>>> import numpy as np
>>> from numpy import linalg as LA
>>> np.set_printoptions(precision=1, suppress=True, linewidth=160, floatmode="fixed")
>>> data = np.loadtxt("m.csv", delimiter=",")
>>> print(data)
[[  0.1   0.4   0.1   0.9   0.0   2.0  -0.5  -0.4   0.7   1.3]
 [ -0.2   0.2   0.7  -0.8  -0.8  -1.4  -1.7  -0.9  -1.4  -0.1]
 [ -0.7   0.6  -2.2  -1.0  -0.3  -0.4   1.2  -0.2  -0.5   0.4]
 [ -1.0   0.5  -0.6  -0.8   1.0  -1.9  -0.4  -0.5   0.2  -0.5]
 [  0.0  -0.2   1.5   0.3   0.1  -1.6   0.0   0.7   2.2  -1.2]
 [  0.9   0.4   0.9   0.1   1.5   0.8   0.6  -1.5  -1.0  -1.5]
 [  0.0  -1.1   0.9   0.0  -0.3   1.2   0.9   0.0  -0.8  -0.7]
 [ -0.3   0.8  -1.0  -0.1  -2.4  -1.0  -0.7   0.5  -0.5   0.9]
 [ -0.5   0.6   0.9  -0.8  -0.2   1.0  -1.5   0.6   0.0   0.6]
 [  1.2   1.7  -0.3  -0.5   2.3   0.6  -1.1   2.4  -1.2   0.4]
 [  1.4  -0.8  -1.3   1.8   1.1   0.0   1.0  -1.1  -0.4  -1.0]
 [  1.5   0.2   1.4   1.2  -0.5   0.5   0.2  -1.3  -1.1   0.9]
 [  0.8   0.9  -1.5   0.3  -1.4   1.0   0.4  -1.1  -0.4   0.6]
 [  1.1   0.9   0.1  -0.6  -0.4  -0.3   1.9   1.1   0.3   0.3]
 [  0.6  -1.0  -0.5  -0.3  -0.2  -0.8   1.5  -0.2  -0.4   0.6]
 [  1.2  -0.9  -0.6  -0.7   0.0   1.0   0.8   0.1   0.4   1.0]
 [  0.4  -1.5   1.4   0.8   0.5  -2.0   1.2  -1.5   1.2   1.6]
 [  0.6   0.0  -0.8   1.5  -1.2  -1.2   0.6  -0.1   0.2   0.8]
 [  0.7   1.8   1.3   1.5  -0.2   0.3  -2.1  -1.3  -0.8   1.1]
 [ -0.5  -0.7   1.3  -0.9  -0.5   0.9  -1.0   0.0   0.1   0.3]
 [ -1.7  -1.7  -0.5   0.3  -0.6   2.5   0.8  -0.1  -0.1   0.6]
 [ 12.0  14.0  18.0 -10.0 -38.0   2.0 -10.0   0.0  20.0 -10.0]
 [ -0.9  -1.1   0.7   0.1  -1.3   1.0  -1.0   0.4  -0.9   0.1]
 [  0.2  -0.6  -0.1   1.1   0.2   1.7  -2.0  -0.5   0.6   0.1]
 [ -0.9  -0.8   1.3  -0.9  -1.7  -1.4  -0.6   0.5  -0.1   1.5]
 [ -1.9   2.6   0.6   0.6  -1.2  -0.9  -0.3   1.2   1.5  -1.8]
 [ -0.1  -0.7  -1.2   2.9  -0.5  -0.4   0.6  -0.7  -0.6   1.8]]
>>> cov = np.cov(data, rowvar=False)
>>> print(np.argwhere(np.triu(np.abs(np.corrcoef(data.T)) > 0.8, 1)))
[[0 1]
 [0 2]
 [0 4]
 [0 8]
 [0 9]
 [1 2]
 [1 3]
 [1 4]
 [1 6]
 [1 8]
 [1 9]
 [2 3]
 [2 4]
 [2 6]
 [2 8]
 [2 9]
 [3 4]
 [3 8]
 [3 9]
 [4 6]
 [4 8]
 [4 9]
 [6 8]
 [8 9]]
>>> print(np.argsort(-data.std(axis=0).round(6), kind="stable"))
[4 8 2 1 0 6 3 9 5 7]
>>> print(np.round(np.corrcoef(data.T), 1) + 0)
[[ 1.0  0.9  0.9 -0.8 -0.9  0.3 -0.8 -0.1  0.9 -0.8]
 [ 0.9  1.0  0.9 -0.8 -0.9  0.2 -0.9  0.1  0.9 -0.9]
 [ 0.9  0.9  1.0 -0.9 -0.9  0.3 -0.9  0.0  0.9 -0.9]
 [-0.8 -0.8 -0.9  1.0  0.9 -0.2  0.8 -0.2 -0.9  0.8]
 [-0.9 -0.9 -0.9  0.9  1.0 -0.3  0.9  0.0 -1.0  0.9]
 [ 0.3  0.2  0.3 -0.2 -0.3  1.0 -0.3  0.0  0.2 -0.2]
 [-0.8 -0.9 -0.9  0.8  0.9 -0.3  1.0 -0.1 -0.8  0.8]
 [-0.1  0.1  0.0 -0.2  0.0  0.0 -0.1  1.0  0.1 -0.1]
 [ 0.9  0.9  0.9 -0.9 -1.0  0.2 -0.8  0.1  1.0 -0.9]
 [-0.8 -0.9 -0.9  0.8  0.9 -0.2  0.8 -0.1 -0.9  1.0]]
>>> print(np.round(np.polyfit(data[:, 5], data[:, 7], 1), 1) + 0)
[ 0.0 -0.1]
>>> print(round(np.corrcoef(data[:, 5], data[:, 7])[0, 1], 1))
-0.0
>>> print(cov.shape)
(10, 10)
>>> proj = data @ LA.solve(data.T @ data, data.T)
>>> print(round(float(np.trace(proj)), 1))
10.0
>>> print(np.allclose(proj @ proj, proj))
True
>>> print(LA.matrix_rank(np.eye(27) - proj))
17
>>> D = LA.norm(data[:, None] - data[None], axis=-1)
>>> print(np.flatnonzero(D[2] < D.mean() / 2))
[ 2  3  7 12 13 14 15 17]
>>> print(D.mean(axis=1).argmax())
21
>>> vec = np.array([2, 3, 3, 1, 3, 2, 3, 2, 3, 3])
>>> y = data @ vec
>>> print(LA.solve(data.T @ data, data.T @ y))
[2.0 3.0 3.0 1.0 3.0 2.0 3.0 2.0 3.0 3.0]
>>> print(np.round(LA.pinv(data) @ data, 1) + 0)
[[1.0 0.0 0.0 0.0 0.0 0.0 0.0 0.0 0.0 0.0]
 [0.0 1.0 0.0 0.0 0.0 0.0 0.0 0.0 0.0 0.0]
 [0.0 0.0 1.0 0.0 0.0 0.0 0.0 0.0 0.0 0.0]
 [0.0 0.0 0.0 1.0 0.0 0.0 0.0 0.0 0.0 0.0]
 [0.0 0.0 0.0 0.0 1.0 0.0 0.0 0.0 0.0 0.0]
 [0.0 0.0 0.0 0.0 0.0 1.0 0.0 0.0 0.0 0.0]
 [0.0 0.0 0.0 0.0 0.0 0.0 1.0 0.0 0.0 0.0]
 [0.0 0.0 0.0 0.0 0.0 0.0 0.0 1.0 0.0 0.0]
 [0.0 0.0 0.0 0.0 0.0 0.0 0.0 0.0 1.0 0.0]
 [0.0 0.0 0.0 0.0 0.0 0.0 0.0 0.0 0.0 1.0]]
>>> rng = np.random.default_rng(915)
>>> y = y + 0.1 * rng.normal(size=27)
>>> print(y)
[ 10.2 -15.1  -6.0  -6.9   5.9   3.3  -0.9 -10.4   2.7  13.4  -1.8   6.0  -2.5  12.5  -1.2   5.9   7.8  -1.1   4.1  -1.7  -2.8   0.1  -9.3  -1.4  -5.7   1.5
  -1.3]
>>> coef, *_ = LA.lstsq(data, y)
>>> print(coef)
[2.0 3.0 3.0 1.0 3.0 2.0 3.0 2.0 3.0 3.0]
>>> T = np.stack([data, -1 * data, data[::-1]])
>>> print(np.einsum("bij,cij->bc", T, T))
[[ 3080.5 -3080.5   -48.5]
 [-3080.5  3080.5    48.5]
 [  -48.5    48.5  3080.5]]
>>> print((T @ data.T).shape)
(3, 27, 27)
>>> M = np.loadtxt("data.csv", delimiter=",")
>>> print(M)
[[ -8.0  -2.0   5.0   6.0  -8.0   6.0   5.0   5.0  -5.0   1.0]
 [  3.0  -1.0  -4.0  -4.0   2.0  -6.0  -3.0  -7.0   8.0   0.0]
 [  7.0   7.0   2.0   0.0  10.0   6.0  -1.0  11.0 -14.0  -2.0]
 [  0.0   0.0   0.0   0.0   0.0   0.0   0.0   0.0   0.0   0.0]
 [-18.0  -8.0   7.0  10.0 -20.0   6.0   9.0   1.0   1.0   3.0]
 [ -9.0   3.0  12.0  12.0  -6.0  18.0   9.0  21.0 -24.0   0.0]
 [ 26.0  10.0 -12.0 -16.0  28.0 -12.0 -14.0  -6.0   4.0  -4.0]
 [  1.0  -5.0  -7.0  -6.0  -2.0 -12.0  -4.0 -16.0  19.0   1.0]
 [-23.0 -11.0   8.0  12.0 -26.0   6.0  11.0  -1.0   4.0   4.0]
 [ 16.0   4.0 -10.0 -12.0  16.0 -12.0 -10.0 -10.0  10.0  -2.0]
 [-10.0  -6.0   2.0   4.0 -12.0   0.0   4.0  -4.0   6.0   2.0]
 [-19.0  -3.0  14.0  16.0 -18.0  18.0  13.0  17.0 -18.0   2.0]
 [-23.0 -11.0   8.0  12.0 -26.0   6.0  11.0  -1.0   4.0   4.0]]
>>> w1 = np.array([[2, -3, 3, -2, -2],
...     [1, 1, -2, -3, -2],
...     [0, 0, 0, -2, 3],
...     [0, 0, 3, -1, 0],
...     [-2, 1, -3, -2, 3],
...     [-3, 2, -3, -2, -2],
...     [2, 0, -1, 0, -2],
...     [0, -1, -1, 0, -3],
...     [-1, 0, -3, 2, 0],
...     [-3, 2, -3, 2, -2]])
>>> coef = np.array([-1, -8, -3, 0, 3])
>>> H = np.maximum(M @ w1 + coef, 0)
>>> print((H > 0).mean(axis=0))
[0.3 0.5 0.5 0.5 0.5]
>>> print(LA.matrix_rank(H))
5
>>> print(H)
[[  0.0  15.0   3.0   2.0   0.0]
 [  4.0   0.0   0.0  33.0  32.0]
 [  0.0   0.0   0.0   0.0   0.0]
 [  0.0   0.0   0.0   0.0   3.0]
 [  0.0  35.0   9.0  72.0   0.0]
 [  0.0  31.0   6.0   0.0   0.0]
 [ 21.0   0.0   0.0   0.0  57.0]
 [  6.0   0.0   0.0 101.0  62.0]
 [  0.0  45.0  12.0 107.0   0.0]
 [ 15.0   0.0   0.0   0.0  59.0]
 [  0.0  12.0   3.0  70.0   5.0]
 [  0.0  51.0  12.0   0.0   0.0]
 [  0.0  45.0  12.0 107.0   0.0]]
>>> print((H > 0).astype(int))
[[0 1 1 1 0]
 [1 0 0 1 1]
 [0 0 0 0 0]
 [0 0 0 0 1]
 [0 1 1 1 0]
 [0 1 1 0 0]
 [1 0 0 0 1]
 [1 0 0 1 1]
 [0 1 1 1 0]
 [1 0 0 0 1]
 [0 1 1 1 1]
 [0 1 1 0 0]
 [0 1 1 1 0]]
>>> cent = np.array([[2, 3], [3, 2], [2, 1], [1, 0], [2, 0]])
>>> print((H @ cent).round(6).argmax(axis=1))
[0 0 0 0 0 0 0 0 0 0 0 0 0]
